$ python3 -q
>>> import numpy as np
>>> import numpy.linalg as la
>>> np.set_printoptions(suppress=True, linewidth=160)
>>> arr = np.load("arr.npy")
>>> arr
array([[ 19.23, -30.08, -88.39, -19.25,  50.  ,  41.08, -80.82,  79.59],
       [ 20.55, -30.62, -89.9 , -20.53,  50.4 ,  39.17, -80.35,  76.95],
       [ 19.97, -32.18, -89.54, -20.4 ,  50.18,  39.61, -80.54,  80.7 ],
       [ 20.06, -30.36, -88.23, -20.07,  49.  ,  39.93, -77.05,  79.93],
       [ 19.59, -31.22, -92.08, -20.62,  51.98,  40.11, -79.75,  81.51],
       [ 19.84, -31.6 , -88.82, -19.07,  51.39,  39.52, -80.19,  79.36],
       [ 20.41, -30.33, -89.46, -20.06,  50.97,  40.08, -78.83,  79.66],
       [ 20.23, -27.9 , -90.71, -19.72,  51.06,  40.18, -79.24,  79.04],
       [ 18.93, -29.54, -90.66, -19.89,  50.74,  40.2 , -81.17,  80.21],
       [ 21.76, -27.78, -89.83, -19.01,  51.47,  37.73, -80.73,  80.06],
       [ 19.73, -30.04, -89.99, -19.77,  51.03,  39.85, -79.46,  78.6 ],
       [ 20.54, -30.82, -89.23, -19.68,  48.42,  39.87, -79.82,  81.23],
       [ 19.27, -29.41, -88.62, -18.36,  51.19,  40.08, -81.49,  80.05],
       [ 21.44, -29.51, -91.5 , -20.01,  47.89,  41.54, -80.24,  79.58],
       [ 20.88, -29.65, -88.72, -20.03,  50.36,  37.78, -79.35,  79.37],
       [ 21.14, -32.26, -91.1 , -19.34,  48.42,  39.88, -81.67,  79.6 ],
       [ 20.08, -30.35, -89.96, -20.02,  49.31,  39.3 , -77.97,  81.67],
       [ 21.46, -30.89, -89.19, -19.09,  50.43,  40.22, -79.42,  79.89],
       [ 19.23, -28.96, -88.76, -18.33,  49.27,  40.13, -78.44,  80.19],
       [ 20.  , -30.31, -89.52, -19.32,  50.84,  40.12, -80.44,  80.36],
       [ 19.94, -29.79, -88.58, -18.36,  50.61,  40.26, -78.43,  81.27],
       [ 21.5 , -30.93, -89.12, -20.91,  49.3 ,  40.52, -78.62,  82.18],
       [ 21.34, -30.17, -91.63, -20.15,  49.52,  39.42, -78.11,  79.27],
       [ 18.66, -29.89, -88.08, -18.96,  50.01,  39.  , -79.63,  80.64]])
>>> Y = np.c_[arr[:, :6] @ np.array([[-2, 2, 0, 0, 1, 2],
...     [-2, 0, -3, 2, -1, 2],
...     [0, 1, 2, 2, 2, -1],
...     [-2, -3, 1, -1, 2, 1],
...     [-3, 1, -3, 0, 3, 1],
...     [-2, -2, -1, 0, -2, -1]]), np.array([-1, -1, -2, -1, -2, -3, 2, 0, -2, 1, 0, 0, 1, 3, 3, -3, 0, 2, 2, 2, 1, 3, -3, -3])]
>>> Y.round(2)
array([[-171.96,  -24.34, -296.87, -217.69,  -98.13,   56.36,   -1.  ],
       [-168.34,  -15.15, -298.84, -220.51,  -96.83,   60.46,   -1.  ],
       [-164.54,  -17.44, -293.09, -223.04,  -96.41,   55.29,   -2.  ],
       [-166.12,  -18.76, -292.38, -217.11,  -99.04,   56.63,   -1.  ],
       [-171.66,  -19.28, -307.17, -225.98,  -98.87,   60.07,   -2.  ],
       [-171.55,  -19.58, -295.6 , -221.77,  -89.21,   58.1 ,   -3.  ],
       [-173.11,  -17.65, -300.98, -219.52,  -95.55,   60.45,    2.  ],
       [-178.76,  -20.39, -310.8 , -217.5 ,  -99.91,   66.53,    0.  ],
       [-171.62,  -22.79, -305.01, -220.51, -100.81,   60.09,   -2.  ],
       [-179.81,  -13.27, -307.47, -216.21,  -89.19,   72.52,    1.  ],
       [-172.63,  -19.89, -302.57, -220.29,  -96.36,   60.78,    0.  ],
       [-165.08,  -20.43, -290.81, -220.42, -100.94,   57.54,    0.  ],
       [-176.73,  -23.97, -301.02, -217.7 ,  -91.87,   61.09,    1.  ],
       [-170.59,  -23.78, -299.69, -222.01, -111.48,   61.7 ,    3.  ],
       [-169.04,  -12.07, -297.38, -216.71,  -91.45,   63.73,    3.  ],
       [-164.1 ,  -22.14, -289.9 , -227.38, -101.98,   58.06,   -3.  ],
       [-165.95,  -19.03, -296.12, -220.6 , -100.2 ,   59.41,    0.  ],
       [-174.69,  -19.01, -296.31, -221.07,  -93.36,   61.45,    2.  ],
       [-171.95,  -26.3 , -296.91, -217.11,  -98.44,   60.11,    2.  ],
       [-173.5 ,  -20.96, -300.07, -220.34,  -95.09,   60.3 ,    2.  ],
       [-175.93,  -23.53, -298.24, -218.38,  -92.84,   60.87,    1.  ],
       [-168.26,  -15.13, -294.78, -219.19, -100.77,   58.13,    3.  ],
       [-169.44,  -17.82, -300.88, -223.45, -102.33,   63.92,   -3.  ],
       [-167.65,  -21.87, -294.48, -216.98,  -93.5 ,   57.67,   -3.  ]])
>>> np.round(la.norm(la.qr(arr)[0].T @ Y, axis=0) ** 2 / ((Y ** 2).sum(axis=0) + 1e-12), 2)
array([1.  , 1.  , 1.  , 1.  , 1.  , 1.  , 0.59])
>>> vec = np.array([8, 6, 7, 0, -3, -1, -8])
>>> y = Y @ vec
>>> np.round(la.solve(Y.T @ Y, Y.T @ y), 2) + 0
array([ 8.,  6.,  7.,  0., -3., -1., -8.])
>>> np.round(la.lstsq(Y, y)[0], 2) + 0
array([ 8.,  6.,  7.,  0., -3., -1., -8.])
>>> rng = np.random.default_rng(69774)
>>> y = y + 0.3 * rng.normal(size=24)
>>> print(y.round(2))
[-3353.42 -3291.31 -3222.39 -3240.02 -3386.29 -3325.57 -3387.28 -3494.55 -3386.34 -3483.3  -3390.11 -3233.11 -3458.09 -3356.43 -3319.49 -3203.36 -3273.26
 -3383.33 -3392.46 -3405.47 -3426.59 -3280.13 -3301.23 -3286.71]
>>> c, *_ = la.lstsq(Y, y)
>>> round(la.norm(y - Y @ c), 2)
np.float64(0.9)
>>> np.round(Y.T @ (y - Y @ c), 2) + 0
array([0., 0., 0., 0., 0., 0., 0.])
>>> c.round()
array([ 8.,  6.,  7.,  0., -3., -1., -8.])
>>> Ac = (arr - arr.mean(axis=0)) / arr.std(axis=0)
>>> np.round(Ac.std(axis=0), 2)
array([1., 1., 1., 1., 1., 1., 1., 1.])
>>> np.argwhere(np.abs(Ac) > 2)
array([[ 1,  7],
       [ 3,  6],
       [ 4,  2],
       [ 7,  1],
       [ 9,  1],
       [ 9,  5],
       [13,  4],
       [13,  5],
       [14,  5]])
>>> c = la.lstsq(np.delete(Ac, 1, axis=1), Ac[:, 1])[0]
>>> c.round(2)
array([ 0.03, -0.21,  0.49,  0.17, -0.1 ,  0.3 , -0.16])
>>> np.abs(c).argmax()
np.int64(2)
>>> C2 = np.cov(arr, rowvar=False)
>>> np.round(la.eigvalsh(C2)[::-1], 2)
array([1.9 , 1.8 , 1.36, 1.  , 0.9 , 0.7 , 0.33, 0.23])
>>> C2.shape
(8, 8)
>>> np.argsort(-arr.std(axis=0).round(6), kind="stable")
array([6, 2, 7, 1, 4, 0, 5, 3])
>>> data = np.load("layer10.npy")
>>> data
array([[-3, -1, -4, -1, -2, -1, -2, -1, -3],
       [-3, -1, -4, -1, -2, -1, -2, -1, -3],
       [ 3,  5,  2,  5,  4,  5,  4,  5,  3],
       [ 3,  5,  2,  5,  4,  5,  4,  5,  3],
       [-3, -1, -4, -1, -2, -1, -2, -1, -3],
       [ 1,  3,  0,  3,  2,  3,  2,  3,  1]])
>>> rk = la.matrix_rank(data)
>>> rk
np.int64(2)
>>> N = la.svd(data)[2][rk:].T
>>> print([int(la.matrix_rank(data[:, :j + 1])) for j in range(9)])
[1, 2, 2, 2, 2, 2, 2, 2, 2]
>>> np.round(N @ N.T, 2)
array([[ 0.79, -0.01, -0.31, -0.01, -0.11, -0.01, -0.11, -0.01, -0.21],
       [-0.01,  0.79,  0.09, -0.21, -0.11, -0.21, -0.11, -0.21, -0.01],
       [-0.31,  0.09,  0.49,  0.09, -0.11,  0.09, -0.11,  0.09, -0.31],
       [-0.01, -0.21,  0.09,  0.79, -0.11, -0.21, -0.11, -0.21, -0.01],
       [-0.11, -0.11, -0.11, -0.11,  0.89, -0.11, -0.11, -0.11, -0.11],
       [-0.01, -0.21,  0.09, -0.21, -0.11,  0.79, -0.11, -0.21, -0.01],
       [-0.11, -0.11, -0.11, -0.11, -0.11, -0.11,  0.89, -0.11, -0.11],
       [-0.01, -0.21,  0.09, -0.21, -0.11, -0.21, -0.11,  0.79, -0.01],
       [-0.21, -0.01, -0.31, -0.01, -0.11, -0.01, -0.11, -0.01,  0.79]])
>>> print(N.shape)
(9, 7)
>>> np.abs(np.diag(la.qr(data)[1])) > 1e-9
array([ True,  True, False, False, False, False])
>>> np.round(np.trace(la.pinv(data) @ data), 2)
np.float64(2.0)
>>> np.allclose(data[:-1].T @ la.lstsq(data[:-1].T, data[-1])[0], data[-1])
True
>>> np.unique(data.round(6), axis=0).shape
(3, 9)
>>> vec = np.array([2, 0, 2, -1, 3, 2, 3, -3, 3])
>>> a = np.maximum(data @ vec, 0)
>>> print(np.flatnonzero(a > 1e-9))
[2 3 5]
>>> np.maximum(data @ (3 * vec), 0)
array([ 0,  0, 99, 99,  0, 33])
>>> data * (a > 1e-9)[:, None]
array([[0, 0, 0, 0, 0, 0, 0, 0, 0],
       [0, 0, 0, 0, 0, 0, 0, 0, 0],
       [3, 5, 2, 5, 4, 5, 4, 5, 3],
       [3, 5, 2, 5, 4, 5, 4, 5, 3],
       [0, 0, 0, 0, 0, 0, 0, 0, 0],
       [1, 3, 0, 3, 2, 3, 2, 3, 1]])
>>> print(a)
[ 0  0 33 33  0 11]
>>> data.T @ a
array([209, 363, 132, 363, 286, 363, 286, 363, 209])
>>> f, r1 = data[1], data[3]
>>> f @ f
np.int64(46)
>>> p = (f @ r1) / (f @ f) * f
>>> p.round(2)
array([4.04, 1.35, 5.39, 1.35, 2.7 , 1.35, 2.7 , 1.35, 4.04])
>>> np.round(r1 - p, 2)
array([-1.04,  3.65, -3.39,  3.65,  1.3 ,  3.65,  1.3 ,  3.65, -1.04])
>>> round((r1 - p) @ f, 2)
np.float64(-0.0)
>>> P = arr @ la.solve(arr.T @ arr, arr.T)
>>> round(np.trace(P), 2)
np.float64(8.0)
>>> mat = np.diag(np.array([4, 3, 5, 3, 0])) + -3 * np.eye(5, k=1) + -3 * np.eye(5, k=-1)
>>> mat
array([[ 4., -3.,  0.,  0.,  0.],
       [-3.,  3., -3.,  0.,  0.],
       [ 0., -3.,  5., -3.,  0.],
       [ 0.,  0., -3.,  3., -3.],
       [ 0.,  0.,  0., -3.,  0.]])
>>> ev, evecs = la.eigh(mat)
>>> np.unique(ev.round(6) + 0, return_counts=True)[1]
array([1, 1, 1, 1, 1])
>>> np.abs(evecs[:, -1]).round(6).argmax()
np.int64(2)
>>> np.round(la.eigvalsh(mat + 5 * np.eye(5)), 2)
array([ 2.57,  4.51,  8.  , 10.94, 13.97])
>>> np.round(np.abs(evecs[:, -1]), 2)
array([0.3 , 0.5 , 0.69, 0.42, 0.14])
>>> round(float(ev.sum()), 2), np.trace(mat)
(15.0, np.float64(15.0))
>>> print(np.round(la.svd(mat, compute_uv=False), 2))
[8.97 5.94 3.   2.43 0.49]
>>> ev.round(2)
array([-2.43, -0.49,  3.  ,  5.94,  8.97])
>>> A = np.load("m.npy")
>>> A
array([[ 2,  3,  4,  5],
       [ 6,  7,  8,  9],
       [10, 11, 12, 13],
       [14, 15, 16, 17],
       [18, 19, 20, 21],
       [22, 23, 24, 25],
       [26, 27, 28, 29],
       [30, 31, 32, 33]])
>>> rk = la.matrix_rank(A)
>>> print(rk)
2
>>> N = la.svd(A)[2][rk:].T
>>> [int(la.matrix_rank(A[:, :j + 1])) for j in range(4)]
[1, 2, 2, 2]
>>> print(np.allclose(A @ N, 0))
True
>>> np.round(N @ N.T, 2)
array([[ 0.3, -0.4, -0.1,  0.2],
       [-0.4,  0.7, -0.2, -0.1],
       [-0.1, -0.2,  0.7, -0.4],
       [ 0.2, -0.1, -0.4,  0.3]])
>>> print(N.shape)
(4, 2)
>>> np.allclose(A[:-1].T @ la.lstsq(A[:-1].T, A[-1])[0], A[-1])
True
>>> m1 = np.load("out4.npy")
>>> m1.round(2)
array([[0.06, 0.11, 0.11, 0.11, 0.06, 0.11, 0.17, 0.17, 0.11],
       [0.18, 0.36, 0.09, 0.  , 0.09, 0.09, 0.09, 0.09, 0.  ],
       [0.13, 0.13, 0.13, 0.  , 0.2 , 0.07, 0.2 , 0.13, 0.  ],
       [0.18, 0.18, 0.  , 0.09, 0.18, 0.  , 0.09, 0.27, 0.  ],
       [0.15, 0.  , 0.23, 0.  , 0.23, 0.15, 0.  , 0.08, 0.15],
       [0.06, 0.  , 0.19, 0.12, 0.06, 0.06, 0.19, 0.19, 0.12],
       [0.18, 0.09, 0.18, 0.27, 0.18, 0.  , 0.09, 0.  , 0.  ],
       [0.  , 0.3 , 0.1 , 0.  , 0.1 , 0.2 , 0.  , 0.2 , 0.1 ],
       [0.  , 0.  , 0.27, 0.09, 0.27, 0.27, 0.  , 0.  , 0.09]])
>>> f, r1 = m1[4], m1[1]
>>> round(f @ f, 2)
np.float64(0.18)
>>> p = (f @ r1) / (f @ f) * f
>>> np.round(np.outer(f, r1), 2)
array([[0.03, 0.06, 0.01, 0.  , 0.01, 0.01, 0.01, 0.01, 0.  ],
       [0.  , 0.  , 0.  , 0.  , 0.  , 0.  , 0.  , 0.  , 0.  ],
       [0.04, 0.08, 0.02, 0.  , 0.02, 0.02, 0.02, 0.02, 0.  ],
       [0.  , 0.  , 0.  , 0.  , 0.  , 0.  , 0.  , 0.  , 0.  ],
       [0.04, 0.08, 0.02, 0.  , 0.02, 0.02, 0.02, 0.02, 0.  ],
       [0.03, 0.06, 0.01, 0.  , 0.01, 0.01, 0.01, 0.01, 0.  ],
       [0.  , 0.  , 0.  , 0.  , 0.  , 0.  , 0.  , 0.  , 0.  ],
       [0.01, 0.03, 0.01, 0.  , 0.01, 0.01, 0.01, 0.01, 0.  ],
       [0.03, 0.06, 0.01, 0.  , 0.01, 0.01, 0.01, 0.01, 0.  ]])
>>> np.round(r1 - p, 2)
array([ 0.11,  0.36, -0.02,  0.  , -0.02,  0.01,  0.09,  0.05, -0.08])
>>> p.round(2)
array([0.08, 0.  , 0.11, 0.  , 0.11, 0.08, 0.  , 0.04, 0.08])
>>> round(float((r1 - p) @ f), 2)
0.0
>>> Y = np.array([[2, 2], [2, 3], [-2, -1]])
>>> K = np.kron(np.eye(3, dtype=int), Y)
>>> print(K)
[[ 2  2  0  0  0  0]
 [ 2  3  0  0  0  0]
 [-2 -1  0  0  0  0]
 [ 0  0  2  2  0  0]
 [ 0  0  2  3  0  0]
 [ 0  0 -2 -1  0  0]
 [ 0  0  0  0  2  2]
 [ 0  0  0  0  2  3]
 [ 0  0  0  0 -2 -1]]
>>> Y = np.c_[K[:, :5] @ np.array([[-1, 1, 1, 1, 2],
...     [2, 0, -1, 0, -1],
...     [0, 1, -1, 2, 2],
...     [1, 2, 1, -1, 2],
...     [1, 0, 1, 2, -1]]), np.array([2, 3, 3, 1, 1, 3, 3, 0, -2])]
>>> Y
array([[ 2,  2,  0,  2,  2,  2],
       [ 4,  2, -1,  2,  1,  3],
       [ 0, -2, -1, -2, -3,  3],
       [ 2,  6,  0,  2,  8,  1],
       [ 3,  8,  1,  1, 10,  1],
       [-1, -4,  1, -3, -6,  3],
       [ 2,  0,  2,  4, -2,  3],
       [ 2,  0,  2,  4, -2,  0],
       [-2,  0, -2, -4,  2, -2]])
>>> np.round(la.norm(la.qr(K)[0].T @ Y, axis=0) ** 2 / ((Y ** 2).sum(axis=0) + 1e-12), 2)
array([1.  , 1.  , 1.  , 1.  , 1.  , 0.83])
